$ ipython --no-banner

In [1]: import numpy as np

In [2]: import numpy.linalg as la

In [3]: np.set_printoptions(precision=3, suppress=True, linewidth=200)

In [4]: def rnd(a):
   ...:     return np.round(a, 3) + 0
   ...: 

In [5]: Y = np.array([[1, 1], [1, -1]])

In [6]: rng = np.random.default_rng(806)

In [7]: E = np.kron(Y, np.kron(Y, Y))[rng.permutation(8)][:3]

In [8]: E
Out[8]: 
array([[ 1, -1,  1, -1, -1,  1, -1,  1],
       [ 1,  1,  1,  1, -1, -1, -1, -1],
       [ 1, -1,  1, -1,  1, -1,  1, -1]])

In [9]: x = np.array([-1, 2, -2, 0, 2, -2, 1, -1])

In [10]: E @ x
Out[10]: array([-11,  -1,   1])

In [11]: E @ np.ones(8)
Out[11]: array([0., 0., 0.])

In [12]: E * x
Out[12]: 
array([[-1, -2, -2,  0, -2, -2, -1, -1],
       [-1,  2, -2,  0, -2,  2, -1,  1],
       [-1, -2, -2,  0,  2,  2,  1,  1]])

In [13]: la.norm(E @ x) <= la.norm(E, 2) * la.norm(x) + 1e-9
Out[13]: np.True_

In [14]: W0 = np.load("dump.npy")

In [15]: W0
Out[15]: 
array([[  2,  -5,  -4],
       [  5,  -6,  -4],
       [  8, -10,  -5],
       [  6, -11,  -1],
       [  4, -11,   0],
       [  1,  -8,  -2],
       [ -2, -12,  -7],
       [ -6, -16, -12],
       [ -2, -17, -14],
       [  0, -15, -14],
       [  0, -11, -14],
       [ -2, -11, -14],
       [ -5, -12, -18],
       [ -4, -14, -20],
       [ -9,  -9, -17],
       [-11, -14, -18],
       [-15, -15, -23],
       [-20, -10, -19],
       [-20, -11, -17],
       [-19, -11, -16],
       [-20,  -7, -16]])

In [16]: theta = np.radians(45)

In [17]: R = np.eye(8)

In [18]: R[6, 6] = R[1, 1] = np.cos(theta)

In [19]: R[6, 1], R[1, 6] = -np.sin(theta), np.sin(theta)

In [20]: rnd(R)
Out[20]: 
array([[ 1.   ,  0.   ,  0.   ,  0.   ,  0.   ,  0.   ,  0.   ,  0.   ],
       [ 0.   ,  0.707,  0.   ,  0.   ,  0.   ,  0.   ,  0.707,  0.   ],
       [ 0.   ,  0.   ,  1.   ,  0.   ,  0.   ,  0.   ,  0.   ,  0.   ],
       [ 0.   ,  0.   ,  0.   ,  1.   ,  0.   ,  0.   ,  0.   ,  0.   ],
       [ 0.   ,  0.   ,  0.   ,  0.   ,  1.   ,  0.   ,  0.   ,  0.   ],
       [ 0.   ,  0.   ,  0.   ,  0.   ,  0.   ,  1.   ,  0.   ,  0.   ],
       [ 0.   , -0.707,  0.   ,  0.   ,  0.   ,  0.   ,  0.707,  0.   ],
       [ 0.   ,  0.   ,  0.   ,  0.   ,  0.   ,  0.   ,  0.   ,  1.   ]])

In [21]: Y = E @ R.T

In [22]: rnd(la.svd(E, compute_uv=False)), rnd(la.svd(Y, compute_uv=False))
Out[22]: (array([2.828, 2.828, 2.828]), array([2.828, 2.828, 2.828]))

In [23]: np.allclose(la.norm(E, axis=1), la.norm(Y, axis=1))
Out[23]: True

In [24]: rnd(la.det(R)), rnd(np.trace(R))
Out[24]: (np.float64(1.0), np.float64(7.414))

In [25]: x = np.array([6, 3, 7])

In [26]: W0 * x
Out[26]: 
array([[  12,  -15,  -28],
       [  30,  -18,  -28],
       [  48,  -30,  -35],
       [  36,  -33,   -7],
       [  24,  -33,    0],
       [   6,  -24,  -14],
       [ -12,  -36,  -49],
       [ -36,  -48,  -84],
       [ -12,  -51,  -98],
       [   0,  -45,  -98],
       [   0,  -33,  -98],
       [ -12,  -33,  -98],
       [ -30,  -36, -126],
       [ -24,  -42, -140],
       [ -54,  -27, -119],
       [ -66,  -42, -126],
       [ -90,  -45, -161],
       [-120,  -30, -133],
       [-120,  -33, -119],
       [-114,  -33, -112],
       [-120,  -21, -112]])

In [27]: (W0 * x).sum(axis=1)
Out[27]: array([ -31,  -16,  -17,   -4,   -9,  -32,  -97, -168, -161, -143, -131, -143, -192, -206, -200, -234, -296, -283, -272, -259, -253])

In [28]: np.sign((W0 @ x).round(6))
Out[28]: array([-1, -1, -1, -1, -1, -1, -1, -1, -1, -1, -1, -1, -1, -1, -1, -1, -1, -1, -1, -1, -1])

In [29]: (W0 @ x).argmax()
Out[29]: np.int64(3)
